In [1]: import numpy as np

In [2]: np.set_printoptions(suppress=True, linewidth=160)

In [3]: rd = lambda a: np.round(a, 1) + 0

In [4]: A = np.array([[0, 0, 0, 0, 0, 1, 0],
   ...:     [0, 0, 0, 0, 0, 0, 0],
   ...:     [0, 0, 0, 1, 0, 0, 1],
   ...:     [0, 0, 1, 0, 0, 0, 0],
   ...:     [0, 0, 0, 0, 0, 0, 1],
   ...:     [1, 0, 0, 0, 0, 0, 0],
   ...:     [0, 0, 1, 0, 1, 0, 0]])

In [5]: left, sigma, Vt = np.linalg.svd(A)

In [6]: evecs = Vt[:(sigma > 1e-8).sum()]

In [7]: rng = np.random.default_rng(511)

In [8]: x0 = A[5] + -2 * A[0] + rng.integers(2) * np.eye(7)[3]

In [9]: x0
Out[9]: array([ 1.,  0.,  0.,  1.,  0., -2.,  0.])

In [10]: np.linalg.matrix_rank(np.vstack([A, x0]))
Out[10]: np.int64(6)

In [11]: np.allclose(evecs.T @ evecs @ x0, x0)
Out[11]: True

In [12]: rd(np.linalg.norm(x0 - evecs.T @ evecs @ x0))
Out[12]: np.float64(0.0)

In [13]: rd(np.diag(evecs.T @ evecs))
Out[13]: array([1., 0., 1., 1., 1., 1., 1.])

In [14]: np.argwhere(np.triu(A))
Out[14]: 
array([[0, 5],
       [2, 3],
       [2, 6],
       [4, 6]])

In [15]: A @ A
Out[15]: 
array([[1, 0, 0, 0, 0, 0, 0],
       [0, 0, 0, 0, 0, 0, 0],
       [0, 0, 2, 0, 1, 0, 0],
       [0, 0, 0, 1, 0, 0, 1],
       [0, 0, 1, 0, 1, 0, 0],
       [0, 0, 0, 0, 0, 1, 0],
       [0, 0, 0, 1, 0, 0, 2]])

In [16]: np.trace(A @ A @ A) // 6
Out[16]: np.int64(0)

In [17]: Lm = np.diag(A.sum(axis=1)) - A

In [18]: (np.linalg.eigvalsh(Lm) < 1e-8).sum()
Out[18]: np.int64(3)

In [19]: Lm
Out[19]: 
array([[ 1,  0,  0,  0,  0, -1,  0],
       [ 0,  0,  0,  0,  0,  0,  0],
       [ 0,  0,  2, -1,  0,  0, -1],
       [ 0,  0, -1,  1,  0,  0,  0],
       [ 0,  0,  0,  0,  1,  0, -1],
       [-1,  0,  0,  0,  0,  1,  0],
       [ 0,  0, -1,  0, -1,  0,  2]])

In [20]: np.linalg.matrix_rank(Lm)
Out[20]: np.int64(4)

In [21]: Lm @ np.ones(7)
Out[21]: array([0., 0., 0., 0., 0., 0., 0.])

In [22]: m1 = np.load("out8.npy")

In [23]: m1
Out[23]: 
array([[ 1, -4],
       [ 2, -1],
       [ 3, -5],
       [ 3, -5]])

In [24]: def softmax(z):
    ...:     e = np.exp(z - z.max(axis=-1, keepdims=True))
    ...:     return e / e.sum(axis=-1, keepdims=True)
    ...: 

In [25]: rd(softmax(m1).sum(axis=1))
Out[25]: array([1., 1., 1., 1.])

In [26]: scores = m1 @ m1.T / np.sqrt(2)

In [27]: softmax(scores).round(6).argmax(axis=1)
Out[27]: array([2, 2, 2, 2])

In [28]: M2 = np.c_[m1[:, :1] @ np.array([[0]]), np.array([-8, -3, -7, -1])]

In [29]: M2
Out[29]: 
array([[ 0, -8],
       [ 0, -3],
       [ 0, -7],
       [ 0, -1]])

In [30]: rd(np.linalg.norm(np.linalg.qr(m1)[0].T @ M2, axis=0) ** 2 / ((M2 ** 2).sum(axis=0) + 1e-12))
Out[30]: array([0. , 0.7])

In [31]: np.linalg.matrix_rank(np.c_[m1, M2])
Out[31]: np.int64(3)

In [32]: rd(np.linalg.norm(M2 - m1 @ np.linalg.lstsq(m1, M2)[0], axis=0))
Out[32]: array([0. , 6.1])

In [33]: rd(np.linalg.lstsq(m1, M2[:, 0])[0])
Out[33]: array([0., 0.])

In [34]: rd(softmax(M2[3] + -1))
Out[34]: array([0.7, 0.3])

In [35]: scores = M2 @ M2.T / np.sqrt(2)

In [36]: rd(softmax(scores))
Out[36]: 
array([[1. , 0. , 0. , 0. ],
       [0.9, 0. , 0.1, 0. ],
       [1. , 0. , 0. , 0. ],
       [0.7, 0. , 0.3, 0. ]])

In [37]: rd(softmax(scores + np.triu(np.full(scores.shape, -np.inf), 1)))
Out[37]: 
array([[1. , 0. , 0. , 0. ],
       [1. , 0. , 0. , 0. ],
       [1. , 0. , 0. , 0. ],
       [0.7, 0. , 0.3, 0. ]])

In [38]: rd(softmax(scores)[3] @ M2)
Out[38]: array([ 0. , -7.5])

In [39]: M2 = m1 + rng.integers(-2, 3, (4, 1)) @ rng.integers(-2, 3, (1, 2))

In [40]: M2
Out[40]: 
array([[-1, -2],
       [ 1,  0],
       [ 3, -5],
       [ 4, -6]])

In [41]: M2 - m1
Out[41]: 
array([[-2,  2],
       [-1,  1],
       [ 0,  0],
       [ 1, -1]])

In [42]: rd(np.linalg.svd(M2 - m1, compute_uv=False))
Out[42]: array([3.5, 0. ])

In [43]: W0 = np.load("m.npy")

In [44]: W0
Out[44]: 
array([[ 5.9,  4. ,  9.1,  9.9,  0. ],
       [ 6.1,  3.9,  8.9, 10. ,  0.2],
       [ 4.9,  3.2,  6.9,  8.3,  0.1],
       [ 5.8,  0.1,  2.9,  6.1,  0. ]])

In [45]: O, evecs = np.linalg.qr(m1[:, :1])[0], np.linalg.qr(m1[:, 1:])[0]

In [46]: sigma = np.linalg.svd(O.T @ evecs, compute_uv=False)

In [47]: (sigma > 0.9).sum()
Out[47]: np.int64(1)

In [48]: rd(np.degrees(np.arccos(sigma.clip(0, 1))))
Out[48]: array([23.5])

In [49]: left, sigma, Vt = np.linalg.svd(W0)

In [50]: rd(sigma)
Out[50]: array([26.1,  3.7,  0.3,  0.1])

In [51]: M2 = left[:, :2] @ np.diag(sigma[:2]) @ Vt[:2]

In [52]: rd(np.linalg.norm(W0 - M2) / np.linalg.norm(W0))
Out[52]: np.float64(0.0)

In [53]: rd(np.abs(W0 - M2).max())
Out[53]: np.float64(0.2)

In [54]: arr = np.load("run9.npy")

In [55]: arr
Out[55]: 
array([[ 0,  0, 11,  4,  4,  2,  3],
       [ 4,  4, 15,  8,  8,  6,  7],
       [ 0,  0, 11,  4,  4,  2,  3],
       [ 2,  2, 13,  6,  6,  4,  5],
       [-3, -3,  8,  1,  1, -1,  0],
       [ 3,  3, 14,  7,  7,  5,  6]])

In [56]: x0 = np.array([1, 3, 1, 3, -2, -2, 2])

In [57]: h1 = np.maximum(arr @ x0, 0)

In [58]: arr * (h1 > 1e-9)[:, None]
Out[58]: 
array([[ 0,  0, 11,  4,  4,  2,  3],
       [ 4,  4, 15,  8,  8,  6,  7],
       [ 0,  0, 11,  4,  4,  2,  3],
       [ 2,  2, 13,  6,  6,  4,  5],
       [ 0,  0,  0,  0,  0,  0,  0],
       [ 3,  3, 14,  7,  7,  5,  6]])

In [59]: h1
Out[59]: array([17, 41, 17, 29,  0, 35])

In [60]: np.maximum(arr @ (3 * x0), 0)
Out[60]: array([ 51, 123,  51,  87,   0, 105])

In [61]: left, sigma, Vt = np.linalg.svd(arr)

In [62]: np.argmax(sigma[:-1] / (sigma[1:] + 1e-6)) + 1
Out[62]: np.int64(2)

In [63]: rd(sigma)
Out[63]: array([38.4,  8.7,  0. ,  0. ,  0. ,  0. ])

In [64]: M2 = left[:, :2] @ np.diag(sigma[:2]) @ Vt[:2]

In [65]: np.linalg.matrix_rank(M2)
Out[65]: np.int64(2)

In [66]: rd(np.abs(arr - M2).max())
Out[66]: np.float64(0.0)

In [67]: rd(np.linalg.norm(arr - M2, 2)), rd(sigma[2])
Out[67]: (np.float64(0.0), np.float64(0.0))

In [68]: ev, evecs = np.linalg.eigh(A)

In [69]: rd(np.abs(evecs[:, -1]))
Out[69]: array([0. , 0. , 0.6, 0.4, 0.4, 0. , 0.6])

In [70]: rd(evecs.T @ evecs)
Out[70]: 
array([[1., 0., 0., 0., 0., 0., 0.],
       [0., 1., 0., 0., 0., 0., 0.],
       [0., 0., 1., 0., 0., 0., 0.],
       [0., 0., 0., 1., 0., 0., 0.],
       [0., 0., 0., 0., 1., 0., 0.],
       [0., 0., 0., 0., 0., 1., 0.],
       [0., 0., 0., 0., 0., 0., 1.]])

In [71]: rd(np.linalg.eigvalsh(A + 2 * np.eye(7)))
Out[71]: array([0.4, 1. , 1.4, 2. , 2.6, 3. , 3.6])

In [72]: (ev > 1e-8).sum(), (ev < -1e-8).sum()
Out[72]: (np.int64(3), np.int64(3))

In [73]: ev.sum(), np.trace(A)
Out[73]: (np.float64(0.0), np.int64(0))

In [74]: np.unique(ev.round(6) + 0, return_counts=True)[1]
Out[74]: array([1, 1, 1, 1, 1, 1, 1])

In [75]: M = np.load("data.npy")

In [76]: M
Out[76]: 
array([[ 7.2,  0.3, -1.4,  0.4,  0.1, -0.4,  0. ],
       [ 0.3,  4.9,  1.3, -0.8,  0.2,  0.1, -2.5],
       [-1.4,  1.3,  3.1,  1.1,  0.3,  1. ,  0.3],
       [ 0.4, -0.8,  1.1,  6.1,  0.8,  0.8, -0.5],
       [ 0.1,  0.2,  0.3,  0.8,  6.6, -1.3, -1.4],
       [-0.4,  0.1,  1. ,  0.8, -1.3,  5.9, -0.3],
       [ 0. , -2.5,  0.3, -0.5, -1.4, -0.3,  6.2]])

In [77]: blk = np.stack([M, 2 * M, M[::-1]])

In [78]: blk.shape
Out[78]: (3, 7, 7)

In [79]: rd(np.einsum("bij,cij->bc", blk, blk))
Out[79]: 
array([[ 276.8,  553.6,   46.6],
       [ 553.6, 1107.3,   93.1],
       [  46.6,   93.1,  276.8]])

In [80]: (blk @ M.T).shape
Out[80]: (3, 7, 7)

In [81]: np.linalg.matrix_rank(blk)
Out[81]: array([7, 7, 7])

In [82]: rd(np.sort(np.abs(np.linalg.eigvals(M))))
Out[82]: array([1. , 3.9, 4. , 7. , 7.1, 8. , 9. ])

In [83]: np.allclose(M, M.T)
Out[83]: True

In [84]: np.allclose(M @ M.T, M.T @ M)
Out[84]: True

In [85]: (M + M.T) / 2
Out[85]: 
array([[ 7.2,  0.3, -1.4,  0.4,  0.1, -0.4,  0. ],
       [ 0.3,  4.9,  1.3, -0.8,  0.2,  0.1, -2.5],
       [-1.4,  1.3,  3.1,  1.1,  0.3,  1. ,  0.3],
       [ 0.4, -0.8,  1.1,  6.1,  0.8,  0.8, -0.5],
       [ 0.1,  0.2,  0.3,  0.8,  6.6, -1.3, -1.4],
       [-0.4,  0.1,  1. ,  0.8, -1.3,  5.9, -0.3],
       [ 0. , -2.5,  0.3, -0.5, -1.4, -0.3,  6.2]])

In [86]: labels = rng.permutation(7)

In [87]: labels
Out[87]: array([6, 3, 0, 5, 2, 1, 4])

In [88]: M2 = M[labels][:, labels]

In [89]: np.allclose(M2, M)
Out[89]: False

In [90]: np.trace(M2)
Out[90]: np.float64(40.0)

In [91]: rd(np.sort(np.abs(np.linalg.eigvals(M2))))
Out[91]: array([1. , 3.9, 4. , 7. , 7.1, 8. , 9. ])

In [92]: rd(np.linalg.norm(M) ** 2 / np.linalg.norm(M, 2) ** 2)
Out[92]: np.float64(3.4)

In [93]: rd(M[0] @ M[4])
Out[93]: np.float64(1.9)

In [94]: rd(np.linalg.norm(M[0], 1)), rd(np.linalg.norm(M[0], np.inf))
Out[94]: (np.float64(9.8), np.float64(7.2))

In [95]: np.linalg.norm(M, axis=1).argmax()
Out[95]: np.int64(0)

In [96]: rd(np.linalg.norm(M, 2))
Out[96]: np.float64(9.0)

In [97]: rd(np.linalg.norm(M, axis=0))
Out[97]: array([7.4, 5.7, 4. , 6.4, 6.9, 6.2, 6.9])

In [98]: rd(np.linalg.norm(M, 1)), rd(np.linalg.norm(M, np.inf))
Out[98]: (np.float64(11.2), np.float64(11.2))

In [99]: rd(np.linalg.norm(M[0] - M[4]))
Out[99]: np.float64(9.9)

In [100]: data = np.load("mat.npy")

In [101]: data
Out[101]: 
array([[ 76, -45,  36, -59,  25,  59,  32],
       [-45,  64, -38,  51,  -5, -29, -44],
       [ 36, -38,  47, -15,   4,   9,  18],
       [-59,  51, -15, 120, -19, -28, -77],
       [ 25,  -5,   4, -19,  30,  38,  -2],
       [ 59, -29,   9, -28,  38,  89,   0],
       [ 32, -44,  18, -77,  -2,   0,  60]])

In [102]: left, sigma, Vt = np.linalg.svd(data)

In [103]: np.argmax(sigma[:-1] / (sigma[1:] + 1e-6)) + 1
Out[103]: np.int64(6)

In [104]: M2 = left[:, :6] @ np.diag(sigma[:6]) @ Vt[:6]

In [105]: rd(np.linalg.norm(data - M2, 2)), rd(sigma[6])
Out[105]: (np.float64(0.0), np.float64(0.0))

In [106]: rd(M2)
Out[106]: 
array([[ 76., -45.,  36., -59.,  25.,  59.,  32.],
       [-45.,  64., -38.,  51.,  -5., -29., -44.],
       [ 36., -38.,  47., -15.,   4.,   9.,  18.],
       [-59.,  51., -15., 120., -19., -28., -77.],
       [ 25.,  -5.,   4., -19.,  30.,  38.,  -2.],
       [ 59., -29.,   9., -28.,  38.,  89.,   0.],
       [ 32., -44.,  18., -77.,  -2.,   0.,  60.]])

In [107]: (data + data.T) / 2
Out[107]: 
array([[ 76., -45.,  36., -59.,  25.,  59.,  32.],
       [-45.,  64., -38.,  51.,  -5., -29., -44.],
       [ 36., -38.,  47., -15.,   4.,   9.,  18.],
       [-59.,  51., -15., 120., -19., -28., -77.],
       [ 25.,  -5.,   4., -19.,  30.,  38.,  -2.],
       [ 59., -29.,   9., -28.,  38.,  89.,   0.],
       [ 32., -44.,  18., -77.,  -2.,   0.,  60.]])

In [108]: np.trace(data)
Out[108]: np.int64(486)

In [109]: r = np.linalg.matrix_rank(data)

In [110]: r
Out[110]: np.int64(6)

In [111]: null = np.linalg.svd(data)[2][r:].T

In [112]: [int(np.linalg.matrix_rank(np.delete(data, i, axis=0))) for i in range(7)]
Out[112]: [6, 6, 6, 6, 6, 6, 6]

In [113]: rd(data @ null)
Out[113]: 
array([[0.],
       [0.],
       [0.],
       [0.],
       [0.],
       [0.],
       [0.]])

In [114]: null.shape
Out[114]: (7, 1)

In [115]: rd(null[:, 0] / null[np.abs(null[:, 0]).round(6).argmax(), 0])
Out[115]: array([-0.3,  0.6,  0.4,  0.4,  0. ,  0.5,  1. ])

In [116]: [int(np.linalg.matrix_rank(data[:, :j + 1])) for j in range(7)]
Out[116]: [1, 2, 3, 4, 5, 6, 6]

In [117]: feats = np.load("case12.npy")

In [118]: feats
Out[118]: 
array([[0., 1., 2., 0.],
       [1., 0., 0., 0.],
       [2., 0., 0., 0.],
       [0., 0., 0., 0.]])

In [119]: left, sigma, Vt = np.linalg.svd(feats)

In [120]: evecs = Vt[:(sigma > 1e-8).sum()]

In [121]: x0 = feats[2] + 2 * feats[0] + rng.integers(2) * np.eye(4)[3]

In [122]: x0
Out[122]: array([2., 2., 4., 0.])

In [123]: rd(evecs.T @ evecs)
Out[123]: 
array([[1. , 0. , 0. , 0. ],
       [0. , 0.2, 0.4, 0. ],
       [0. , 0.4, 0.8, 0. ],
       [0. , 0. , 0. , 0. ]])

In [124]: rd(np.diag(evecs.T @ evecs))
Out[124]: array([1. , 0.2, 0.8, 0. ])

In [125]: np.linalg.matrix_rank(np.vstack([feats, x0]))
Out[125]: np.int64(2)

In [126]: M2 = np.array([[-1, -5, 1], [-3, 0, 4], [0, -4, -5], [5, 3, 0], [1, 3, 2]])

In [127]: np.vstack([W0, M2.T]).shape
Out[127]: (7, 5)

In [128]: rd(np.einsum("ik,kj->ji", W0, M2))
Out[128]: 
array([[ 31.6,  32.4,  27.1,  24.4],
       [-36.2, -35.5, -26.9, -22.3],
       [-23.6, -22.4, -16.6,  -8.3]])

In [129]: rd(W0 @ M2)
Out[129]: 
array([[ 31.6, -36.2, -23.6],
       [ 32.4, -35.5, -22.4],
       [ 27.1, -26.9, -16.6],
       [ 24.4, -22.3,  -8.3]])

In [130]: rd(np.einsum("ik,kj->ij", W0, M2))
Out[130]: 
array([[ 31.6, -36.2, -23.6],
       [ 32.4, -35.5, -22.4],
       [ 27.1, -26.9, -16.6],
       [ 24.4, -22.3,  -8.3]])

In [131]: np.linalg.matrix_rank(np.vstack([W0, M2.T]))
Out[131]: np.int64(5)

In [132]: rd(M2.T @ W0.T)
Out[132]: 
array([[ 31.6,  32.4,  27.1,  24.4],
       [-36.2, -35.5, -26.9, -22.3],
       [-23.6, -22.4, -16.6,  -8.3]])

In [133]: np.linalg.matrix_rank(W0 @ M2)
Out[133]: np.int64(3)
